In [1]: import numpy as np

In [2]: from numpy import linalg as LA

In [3]: np.set_printoptions(precision=2, suppress=True, linewidth=200, floatmode="fixed")

In [4]: rnd = lambda a: np.round(a, 2) + 0

In [5]: mat = np.load("m.npy")

In [6]: mat
Out[6]: 
array([[ 2,  1,  0,  0,  0,  0],
       [-1,  1,  0,  0,  0,  0],
       [ 0,  0,  3,  1, -2,  3],
       [ 0,  0, -1,  0, -1,  1],
       [ 0,  0, -3,  2, -2, -3],
       [ 0,  0,  1, -1,  0, -3]])

In [7]: # splits into 2 blocks

In [8]: rnd(LA.det(mat))
Out[8]: np.float64(-192.0)

In [9]: (mat != 0).astype(int)
Out[9]: 
array([[1, 1, 0, 0, 0, 0],
       [1, 1, 0, 0, 0, 0],
       [0, 0, 1, 1, 1, 1],
       [0, 0, 1, 0, 1, 1],
       [0, 0, 1, 1, 1, 1],
       [0, 0, 1, 1, 0, 1]])

In [10]: LA.norm(mat, axis=1).argmax()
Out[10]: np.int64(4)

In [11]: rnd(LA.norm(mat, 1)), rnd(LA.norm(mat, np.inf))
Out[11]: (np.float64(10.0), np.float64(10.0))

In [12]: rnd(LA.norm(mat, "nuc"))
Out[12]: np.float64(17.51)

In [13]: mat[0] @ mat[3]
Out[13]: np.int64(0)

In [14]: rnd(LA.norm(mat[0] - mat[3]))
Out[14]: np.float64(2.83)

In [15]: A2 = np.array([[-2, 3, -3],
    ...:     [3, 2, -2],
    ...:     [1, -3, 3],
    ...:     [-3, -3, 2],
    ...:     [-3, -3, -3],
    ...:     [-2, 3, -1]])

In [16]: LA.matrix_rank(mat @ A2)
Out[16]: np.int64(3)

In [17]: np.einsum("ik,kj->ji", mat, A2)
Out[17]: 
array([[-1,  5,  0,  0,  3, 10],
       [ 8, -1,  3,  9,  0, -9],
       [-8,  1, 14, -1,  4,  4]])

In [18]: np.einsum("ij,ij->i", mat, mat)
Out[18]: array([ 5,  2, 23,  3, 26, 11])

In [19]: A2 @ mat
ValueError: matmul: Input operand 1 has a mismatch in its core dimension 0, with gufunc signature (n?,k),(k,m?)->(n?,m?) (size 6 is different from 3)


In [20]: np.vstack([mat, A2.T]).shape
Out[20]: (9, 6)

In [21]: np.einsum("ik,kj->ij", mat, A2)
Out[21]: 
array([[-1,  8, -8],
       [ 5, -1,  1],
       [ 0,  3, 14],
       [ 0,  9, -1],
       [ 3,  0,  4],
       [10, -9,  4]])

In [22]: rng = np.random.default_rng(71439)

In [23]: labels = rng.permutation(6)

In [24]: A2 = mat[:, labels] * rng.choice([-1, 1], 6)

In [25]: A2
Out[25]: 
array([[ 1,  0,  2,  0,  0,  0],
       [ 1,  0, -1,  0,  0,  0],
       [ 0,  1,  0,  3,  2,  3],
       [ 0,  0,  0,  1,  1, -1],
       [ 0,  2,  0, -3,  2, -3],
       [ 0, -1,  0, -3,  0,  1]])

In [26]: U, _, Vh = LA.svd(mat.T @ A2)

In [27]: labels
Out[27]: array([1, 3, 0, 5, 4, 2])

In [28]: rnd(LA.lstsq(mat, A2)[0])
Out[28]: 
array([[ 0.00,  0.00,  1.00,  0.00,  0.00,  0.00],
       [ 1.00,  0.00,  0.00,  0.00,  0.00,  0.00],
       [ 0.00,  0.00,  0.00,  0.00,  0.00,  1.00],
       [ 0.00,  1.00,  0.00,  0.00,  0.00,  0.00],
       [ 0.00,  0.00,  0.00,  0.00, -1.00,  0.00],
       [ 0.00,  0.00,  0.00,  1.00,  0.00,  0.00]])

In [29]: rnd(np.abs(LA.eigvals(A2)).max())
Out[29]: np.float64(3.21)

In [30]: LA.matrix_power(A2, 2)
Out[30]: 
array([[  1,   2,   2,   6,   4,   6],
       [  1,  -1,   2,  -3,  -2,  -3],
       [  1,   1,  -1, -12,   7,  -6],
       [  0,   3,   0,   1,   3,  -5],
       [  2,   7,  -2,   0,   1,  -6],
       [ -1,  -1,   1,  -6,  -3,   4]])

In [31]: (A2 - A2.T) / 2
Out[31]: 
array([[ 0.00, -0.50,  1.00,  0.00,  0.00,  0.00],
       [ 0.50,  0.00, -1.00,  0.00, -1.00,  0.50],
       [-1.00,  1.00,  0.00,  1.50,  1.00,  1.50],
       [ 0.00,  0.00, -1.50,  0.00,  2.00,  1.00],
       [ 0.00,  1.00, -1.00, -2.00,  0.00, -1.50],
       [ 0.00, -0.50, -1.50, -1.00,  1.50,  0.00]])

In [32]: (A2 + A2.T) / 2
Out[32]: 
array([[ 1.00,  0.50,  1.00,  0.00,  0.00,  0.00],
       [ 0.50,  0.00,  0.00,  0.00,  1.00, -0.50],
       [ 1.00,  0.00,  0.00,  1.50,  1.00,  1.50],
       [ 0.00,  0.00,  1.50,  1.00, -1.00, -2.00],
       [ 0.00,  1.00,  1.00, -1.00,  2.00, -1.50],
       [ 0.00, -0.50,  1.50, -2.00, -1.50,  1.00]])

In [33]: K = np.load("block18.npy")

In [34]: K
Out[34]: 
array([[-6,  3, -2, -3,  3,  3],
       [ 6, -1, -1,  2, -1, -3],
       [-4,  0, -3,  0, -2,  2],
       [-6, -3,  2,  2, -2,  3],
       [ 0,  0,  0,  2, -2,  0]])

In [35]: A2 = np.array([[2, 4], [-2, 4], [-3, -2], [5, 4], [0, 1], [0, -2]])

In [36]: np.einsum("ik,kj->ij", K, A2)
Out[36]: 
array([[-27, -23],
       [ 27,  35],
       [  1, -16],
       [ -2, -40],
       [ 10,   6]])

In [37]: LA.matrix_rank(K @ A2)
Out[37]: np.int64(2)

In [38]: np.einsum("ij,ij->i", K, K)
Out[38]: array([76, 52, 33, 66,  8])

In [39]: np.vstack([K, A2.T]).shape
Out[39]: (7, 6)

In [40]: LA.matrix_rank(np.vstack([K, A2.T]))
Out[40]: np.int64(6)

In [41]: f = np.array([5, -1])

In [42]: np.cross(K[1, :3], K[4, :3])
Out[42]: array([0, 0, 0])

In [43]: np.convolve(K[1], f)
Out[43]: array([ 30, -11,  -4,  11,  -7, -14,   3])

In [44]: np.correlate(K[1], K[4], "full")
Out[44]: array([  0, -12,  14,   0,  -6,   6,   4,  -6,   0,   0,   0])

In [45]: np.polyval(f, K[1])
Out[45]: array([ 29,  -6,  -6,   9,  -6, -16])
